$ python3 -q
>>> import numpy as np
>>> np.set_printoptions(suppress=True, linewidth=140)
>>> M = np.load("layer9.npy")
>>> M
array([[ 0, -6, -3,  0, -2, -1],
       [-9,  3, -3, -3,  1, -1],
       [-6, -3,  0, -2, -1,  0],
       [ 0,  6,  3,  0,  4,  2],
       [ 9, -3,  3,  6, -2,  2],
       [ 6,  3,  0,  4,  2,  0]])
>>> np.round(np.linalg.norm(M[2], 1), 2), round(np.linalg.norm(M[2], np.inf), 2)
(np.float64(12.0), np.float64(6.0))
>>> np.round(np.linalg.norm(M, axis=1), 2)
array([ 7.07, 10.49,  7.07,  8.06, 11.96,  8.06])
>>> round(np.linalg.norm(M[2] - M[5]), 2)
np.float64(15.0)
>>> round(np.linalg.norm(M) ** 2 / np.linalg.norm(M, 2) ** 2, 2)
np.float64(1.54)
>>> x = np.array([3, 2, -2, -1, 1, -1])
>>> h = np.maximum(M @ x, 0)
>>> h
array([ 0,  0,  0,  8,  5, 22])
>>> np.maximum(M @ x, 0) - np.maximum(-M @ x, 0)
array([ -7, -10, -23,   8,   5,  22])
>>> A = np.load("dump.npy")
>>> A.round(2)
array([[ 0.56, -0.19,  0.19, -0.19, -0.19,  0.19, -0.19,  0.19],
       [-0.19,  0.06, -0.06,  0.06,  0.06, -0.06,  0.06, -0.06],
       [ 0.19, -0.06,  0.06, -0.06, -0.06,  0.06, -0.06,  0.06],
       [-0.19,  0.06, -0.06,  0.06,  0.06, -0.06,  0.06, -0.06],
       [-0.19,  0.06, -0.06,  0.06,  0.06, -0.06,  0.06, -0.06],
       [ 0.19, -0.06,  0.06, -0.06, -0.06,  0.06, -0.06,  0.06],
       [-0.19,  0.06, -0.06,  0.06,  0.06, -0.06,  0.06, -0.06],
       [ 0.19, -0.06,  0.06, -0.06, -0.06,  0.06, -0.06,  0.06]])
>>> T = np.stack([A, 4 * A, A[::-1]])
>>> np.einsum("bij,cij->bc", T, T)
array([[ 1.  ,  4.  ,  0.75],
       [ 4.  , 16.  ,  3.  ],
       [ 0.75,  3.  ,  1.  ]])
>>> (T @ A.T).shape
(3, 8, 8)
>>> T.shape
(3, 8, 8)
>>> np.round(np.linalg.det(T), 2) + 0
array([0., 0., 0.])
>>> np.round(T.sum(axis=0), 2)
array([[ 3.  , -1.  ,  1.  , -1.  , -1.  ,  1.  , -1.  ,  1.  ],
       [-1.12,  0.38, -0.38,  0.38,  0.38, -0.38,  0.38, -0.38],
       [ 1.12, -0.38,  0.38, -0.38, -0.38,  0.38, -0.38,  0.38],
       [-1.12,  0.38, -0.38,  0.38,  0.38, -0.38,  0.38, -0.38],
       [-1.12,  0.38, -0.38,  0.38,  0.38, -0.38,  0.38, -0.38],
       [ 1.12, -0.38,  0.38, -0.38, -0.38,  0.38, -0.38,  0.38],
       [-1.12,  0.38, -0.38,  0.38,  0.38, -0.38,  0.38, -0.38],
       [ 1.5 , -0.5 ,  0.5 , -0.5 , -0.5 ,  0.5 , -0.5 ,  0.5 ]])
>>> m1 = np.load("m.npy")
>>> m1
array([[ 0.1 , -3.07,  3.12, -2.99],
       [-0.01, -3.05,  3.12, -3.01],
       [ 0.  , -3.16,  3.04, -3.04],
       [-0.06, -3.  ,  3.05, -2.8 ],
       [-0.04, -3.14,  2.95, -2.94],
       [-0.01, -2.98,  3.09, -3.07],
       [ 0.06, -3.2 ,  3.11, -3.01],
       [ 0.05, -3.  ,  3.01, -3.13],
       [ 0.11, -2.85,  2.92, -2.98],
       [-0.31, -3.05,  2.83, -2.93],
       [ 0.15, -2.82,  2.91, -2.94],
       [ 0.  , -2.75,  3.12, -2.93],
       [-0.14, -2.98,  3.01, -3.13],
       [-0.03, -2.98,  3.11, -3.15],
       [ 0.07, -2.92,  3.04, -2.99],
       [-0.09, -2.76,  2.96, -2.85],
       [-1.01, -2.9 , -1.07, -0.23],
       [-0.93, -3.06, -0.98,  0.02],
       [-0.97, -3.  , -0.93, -0.09],
       [-1.04, -2.99, -0.84,  0.08],
       [-1.14, -2.92, -1.06, -0.06],
       [-1.1 , -3.01, -1.05, -0.02],
       [-1.09, -2.94, -0.98,  0.01],
       [-0.84, -2.89, -1.07,  0.02],
       [-0.99, -2.86, -1.12, -0.22],
       [-0.98, -3.01, -1.03,  0.  ],
       [-1.01, -2.99, -1.07,  0.01],
       [-1.02, -2.94, -1.09,  0.09],
       [-1.18, -3.1 , -0.93,  0.22],
       [-1.07, -2.93, -0.96,  0.04],
       [-1.1 , -2.92, -1.12,  0.15],
       [-1.05, -2.9 , -0.96, -0.01]])
>>> B = m1 / np.linalg.norm(m1, axis=1, keepdims=True)
>>> G = B @ B.T
>>> (G - 2 * np.eye(32)).round(6).argmax(axis=1)
array([ 6,  5,  4,  1,  2, 13,  2,  8, 10, 12,  8, 15, 13,  5,  5,  5, 24, 25, 17, 29, 21, 31, 31, 25, 16, 26, 25, 26, 19, 22, 27, 22])
>>> K = np.loadtxt("case6.csv", delimiter=",")
>>> K
array([[ 3., -1.,  3.,  0.,  2.,  2.,  2.,  1.,  1.],
       [-3.,  1.,  0., -2.,  2.,  3., -2.,  2.,  1.],
       [ 2., -1., -1.,  1.,  0.,  0., -1.,  0.,  0.],
       [ 0.,  1., -2., -1., -2.,  1., -3., -3.,  2.],
       [-1.,  0.,  3., -1., -3., -1.,  3.,  2.,  2.],
       [ 0., -1.,  3., -3.,  3., -3., -2.,  0., -3.]])
>>> B = np.array([[-1, -2], [0, 2], [0, 1], [-1, 0], [1, 1], [1, -2]])
>>> np.einsum("ik,kj->ji", M, B)
array([[ -3,  12,   7,   6, -15,  -8],
       [-15,  24,   5,  15, -27,  -4]])
>>> B.T @ M.T
array([[ -3,  12,   7,   6, -15,  -8],
       [-15,  24,   5,  15, -27,  -4]])
>>> np.einsum("ij,ij->i", M, M)
array([ 50, 110,  50,  65, 143,  65])
>>> np.diff(K, axis=0)
array([[-6.,  2., -3., -2.,  0.,  1., -4.,  1.,  0.],
       [ 5., -2., -1.,  3., -2., -3.,  1., -2., -1.],
       [-2.,  2., -1., -2., -2.,  1., -2., -3.,  2.],
       [-1., -1.,  5.,  0., -1., -2.,  6.,  5.,  0.],
       [ 1., -1.,  0., -2.,  6., -2., -5., -2., -5.]])
>>> K - K[0]
array([[ 0.,  0.,  0.,  0.,  0.,  0.,  0.,  0.,  0.],
       [-6.,  2., -3., -2.,  0.,  1., -4.,  1.,  0.],
       [-1.,  0., -4.,  1., -2., -2., -3., -1., -1.],
       [-3.,  2., -5., -1., -4., -1., -5., -4.,  1.],
       [-4.,  1.,  0., -1., -5., -3.,  1.,  1.,  1.],
       [-3.,  0.,  0., -3.,  1., -5., -4., -1., -4.]])
>>> np.abs(K).max()
np.float64(3.0)
>>> K.sum(axis=0)
array([ 1., -1.,  6., -6.,  2.,  2., -3.,  2.,  3.])
>>> np.linalg.matrix_rank(K)
np.int64(6)
